$ python3 -q
>>> import numpy as np
>>> import numpy.linalg as la
>>> np.set_printoptions(suppress=True, linewidth=120)
>>> def tidy(a):
...     return np.round(a, 1) + 0
... 
>>> F = np.array([[-1.0, 1.0, 1.0, 1.0, 1.0, 1.0],
...     [1.0, -1.0, 1.0, 1.0, 1.0, 1.0],
...     [1.0, 1.0, -1.0, 1.0, 1.0, 1.0],
...     [1.0, 1.0, 1.0, -1.0, 1.0, 1.0],
...     [1.0, 1.0, 1.0, 1.0, -1.0, 1.0],
...     [1.0, 1.0, 1.0, 1.0, 1.0, -1.0]])
>>> print(np.all(la.eigvalsh(F) > 0))
False
>>> print([round(float(la.det(F[:i, :i])), 2) + 0 for i in range(1, 7)])
[-1.0, 0.0, 4.0, -16.0, 48.0, -128.0]
>>> print(tidy(la.eigvalsh(F).min()))
-2.0
>>> try:
...     la.cholesky(F)
... except la.LinAlgError as e:
...     print("failed:", e)
... 
failed: Matrix is not positive definite
>>> O, V = la.qr(F[:, :3])[0], la.qr(F[:, 3:])[0]
>>> sigma = la.svd(O.T @ V, compute_uv=False)
>>> print((sigma > 0.9).sum())
0
>>> print(tidy(sigma))
[0.6 0.  0. ]
>>> print(tidy(la.norm(O @ O.T - V @ V.T, 2)))
1.0
>>> evals, V = la.eigh(F)
>>> print(tidy(V.T @ V))
[[1. 0. 0. 0. 0. 0.]
 [0. 1. 0. 0. 0. 0.]
 [0. 0. 1. 0. 0. 0.]
 [0. 0. 0. 1. 0. 0.]
 [0. 0. 0. 0. 1. 0.]
 [0. 0. 0. 0. 0. 1.]]
>>> print(tidy(np.abs(V[:, -1])))
[0.4 0.4 0.4 0.4 0.4 0.4]
>>> print(np.abs(V[:, -1]).round(6).argmax())
0
>>> print(tidy(V @ np.diag(evals) @ V.T))
[[-1.  1.  1.  1.  1.  1.]
 [ 1. -1.  1.  1.  1.  1.]
 [ 1.  1. -1.  1.  1.  1.]
 [ 1.  1.  1. -1.  1.  1.]
 [ 1.  1.  1.  1. -1.  1.]
 [ 1.  1.  1.  1.  1. -1.]]
>>> print(tidy(V.T @ F @ V))
[[-2.  0.  0.  0.  0.  0.]
 [ 0. -2.  0.  0.  0.  0.]
 [ 0.  0. -2.  0.  0.  0.]
 [ 0.  0.  0. -2.  0.  0.]
 [ 0.  0.  0.  0. -2.  0.]
 [ 0.  0.  0.  0.  0.  4.]]
>>> print(tidy(la.svd(F, compute_uv=False)))
[4. 2. 2. 2. 2. 2.]
>>> print(tidy(evals))
[-2. -2. -2. -2. -2.  4.]
>>> print((evals > 1e-8).sum(), (evals < -1e-8).sum())
1 5
